$ python3 -q
>>> import numpy as np
>>> from numpy import linalg as LA
>>> np.set_printoptions(precision=3, suppress=True, linewidth=160, floatmode="fixed")
>>> M = np.loadtxt("data.csv", delimiter=",")
>>> M
array([[1.000, 0.900, 0.810, 0.729, 0.656, 0.590, 0.531],
       [0.900, 1.000, 0.900, 0.810, 0.729, 0.656, 0.590],
       [0.810, 0.900, 1.000, 0.900, 0.810, 0.729, 0.656],
       [0.729, 0.810, 0.900, 1.000, 0.900, 0.810, 0.729],
       [0.656, 0.729, 0.810, 0.900, 1.000, 0.900, 0.810],
       [0.590, 0.656, 0.729, 0.810, 0.900, 1.000, 0.900],
       [0.531, 0.590, 0.656, 0.729, 0.810, 0.900, 1.000]])
>>> # equal to its transpose
>>> x0 = np.array([-7, 8, -3, -3, 1, -9, -9])
>>> y = M @ x0
>>> c, lr = np.zeros(7), 1 / LA.norm(M, 2) ** 2
>>> for i in range(6):
...     c -= lr * M.T @ (M @ c - y)
...     if i % 2 == 0: print(i, round(LA.norm(M @ c - y), 3))
... 
0 6.042
2 5.813
4 5.593
>>> print(round(float(LA.cond(M)), 3))
101.121
>>> print(c)
[-2.411 -2.643 -2.904 -3.147 -3.325 -3.397 -3.282]
>>> M.sum(axis=0)
array([5.216, 5.585, 5.805, 5.878, 5.805, 5.585, 5.216])
>>> np.count_nonzero(M)
np.int64(49)
>>> print(M.mean(axis=0))
[0.745 0.798 0.829 0.840 0.829 0.798 0.745]
>>> np.abs(M).max()
np.float64(1.0)
>>> M.sum(axis=1)
array([5.216, 5.585, 5.805, 5.878, 5.805, 5.585, 5.216])
>>> np.unravel_index(np.abs(M).argmax(), M.shape)
(np.int64(0), np.int64(0))
>>> np.diff(M, axis=0)
array([[-0.100,  0.100,  0.090,  0.081,  0.073,  0.066,  0.059],
       [-0.090, -0.100,  0.100,  0.090,  0.081,  0.073,  0.066],
       [-0.081, -0.090, -0.100,  0.100,  0.090,  0.081,  0.073],
       [-0.073, -0.081, -0.090, -0.100,  0.100,  0.090,  0.081],
       [-0.066, -0.073, -0.081, -0.090, -0.100,  0.100,  0.090],
       [-0.059, -0.066, -0.073, -0.081, -0.090, -0.100,  0.100]])
>>> other = np.array([[-2, -5], [5, 3], [-4, 0], [-5, 5], [4, 4], [2, 2], [-3, -1]])
>>> print(LA.matrix_rank(M @ other))
2
>>> print(LA.matrix_rank(np.vstack([M, other.T])))
7
>>> np.einsum("ij->j", M)
array([5.216, 5.585, 5.805, 5.878, 5.805, 5.585, 5.216])
>>> np.einsum("ij,ij->i", M, M)
array([4.058, 4.586, 4.894, 4.995, 4.894, 4.586, 4.058])
>>> W0 = np.load("x.npy")
>>> W0
array([[0.286, 0.143, 0.095, 0.190, 0.190, 0.095],
       [0.250, 0.111, 0.056, 0.222, 0.139, 0.222],
       [0.105, 0.368, 0.158, 0.000, 0.105, 0.263],
       [0.182, 0.318, 0.409, 0.091, 0.000, 0.000],
       [0.033, 0.233, 0.100, 0.167, 0.200, 0.267],
       [0.208, 0.375, 0.125, 0.083, 0.167, 0.042]])
>>> Q, V = LA.qr(W0[:, :5])[0], LA.qr(W0[:, 5:])[0]
>>> s = LA.svd(Q.T @ V, compute_uv=False)
>>> print((s > 0.9).sum())
0
>>> round(float(LA.norm(Q @ Q.T - V @ V.T, 2)), 3)
1.0
>>> np.degrees(np.arccos(s.clip(0, 1)))
array([27.592])
>>> x0 = np.array([2, 0, 0, 1, 0, 0])
>>> y = W0 @ x0
>>> c, lr = np.zeros(6), 1 / LA.norm(W0, 2) ** 2
>>> for i in range(25):
...     c -= lr * W0.T @ (W0 @ c - y)
...     if i % 5 == 0: print(i, round(LA.norm(W0 @ c - y), 3))
... 
0 0.523
5 0.318
10 0.202
15 0.135
20 0.097
>>> print(c)
[ 1.628 -0.063  0.211  0.990  0.459 -0.077]
